>>> import numpy as np
>>> from numpy import linalg as LA
>>> np.set_printoptions(precision=2, suppress=True, linewidth=140, floatmode="fixed")
>>> rnd = lambda a: np.round(a, 2) + 0
>>> feats = np.loadtxt("x.csv", delimiter=",")
>>> feats
array([[ 1.00,  0.00,  0.00,  0.00,  0.00],
       [-7.00,  1.00,  0.00,  0.00,  0.00],
       [ 7.00,  5.00,  1.00,  0.00,  0.00],
       [-6.00, -9.00, -8.00,  1.00,  0.00],
       [ 9.00, -8.00,  0.00,  4.00,  1.00]])
>>> rng = np.random.default_rng(508)
>>> z = rng.permutation(5)
>>> z
array([3, 4, 1, 2, 0])
>>> other = feats[z][:, z]
>>> np.trace(other)
np.float64(5.0)
>>> np.diag(other)
array([1.00, 1.00, 1.00, 1.00, 1.00])
>>> np.allclose(other, feats)
False
>>> rnd(LA.det(other)), rnd(LA.det(feats[z]))
(np.float64(1.0), np.float64(1.0))
>>> data = np.array([[-0.99, -1.94, -5.02, -9.02, -2.9],
...     [2.1, 3.93, 3.97, 0.05, 6.01],
...     [-1.99, -3.89, -5.97, -5.94, -5.95],
...     [2.07, 4.0, 4.99, 3.02, 5.96],
...     [0.95, 1.96, 2.98, 2.98, 3.05]])
>>> other = data + rng.integers(-2, 3, (5, 2)) @ rng.integers(-2, 3, (2, 5))
>>> rnd(other)
array([[ -0.99,  -3.94,  -5.02, -11.02,  -6.90],
       [  2.10,   3.93,   3.97,   4.05,  10.01],
       [ -1.99,  -5.89,  -5.97,  -1.94,  -3.95],
       [  2.07,   4.00,   4.99,   3.02,   5.96],
       [  0.95,   2.96,   2.98,  -2.02,  -0.95]])
>>> rnd(other - data)
array([[ 0.00, -2.00,  0.00, -2.00, -4.00],
       [ 0.00,  0.00,  0.00,  4.00,  4.00],
       [ 0.00, -2.00,  0.00,  4.00,  2.00],
       [ 0.00,  0.00,  0.00,  0.00,  0.00],
       [ 0.00,  1.00,  0.00, -5.00, -4.00]])
>>> rnd(LA.eigvals(data).sum().real)
np.float64(3.04)
>>> np.kron(np.eye(2, dtype=int), data)
array([[-0.99, -1.94, -5.02, -9.02, -2.90, -0.00, -0.00, -0.00, -0.00, -0.00],
       [ 2.10,  3.93,  3.97,  0.05,  6.01,  0.00,  0.00,  0.00,  0.00,  0.00],
       [-1.99, -3.89, -5.97, -5.94, -5.95, -0.00, -0.00, -0.00, -0.00, -0.00],
       [ 2.07,  4.00,  4.99,  3.02,  5.96,  0.00,  0.00,  0.00,  0.00,  0.00],
       [ 0.95,  1.96,  2.98,  2.98,  3.05,  0.00,  0.00,  0.00,  0.00,  0.00],
       [-0.00, -0.00, -0.00, -0.00, -0.00, -0.99, -1.94, -5.02, -9.02, -2.90],
       [ 0.00,  0.00,  0.00,  0.00,  0.00,  2.10,  3.93,  3.97,  0.05,  6.01],
       [-0.00, -0.00, -0.00, -0.00, -0.00, -1.99, -3.89, -5.97, -5.94, -5.95],
       [ 0.00,  0.00,  0.00,  0.00,  0.00,  2.07,  4.00,  4.99,  3.02,  5.96],
       [ 0.00,  0.00,  0.00,  0.00,  0.00,  0.95,  1.96,  2.98,  2.98,  3.05]])
>>> rnd(np.poly(data))
array([ 1.00, -3.04, 17.96, -2.16, -0.64, -0.02])
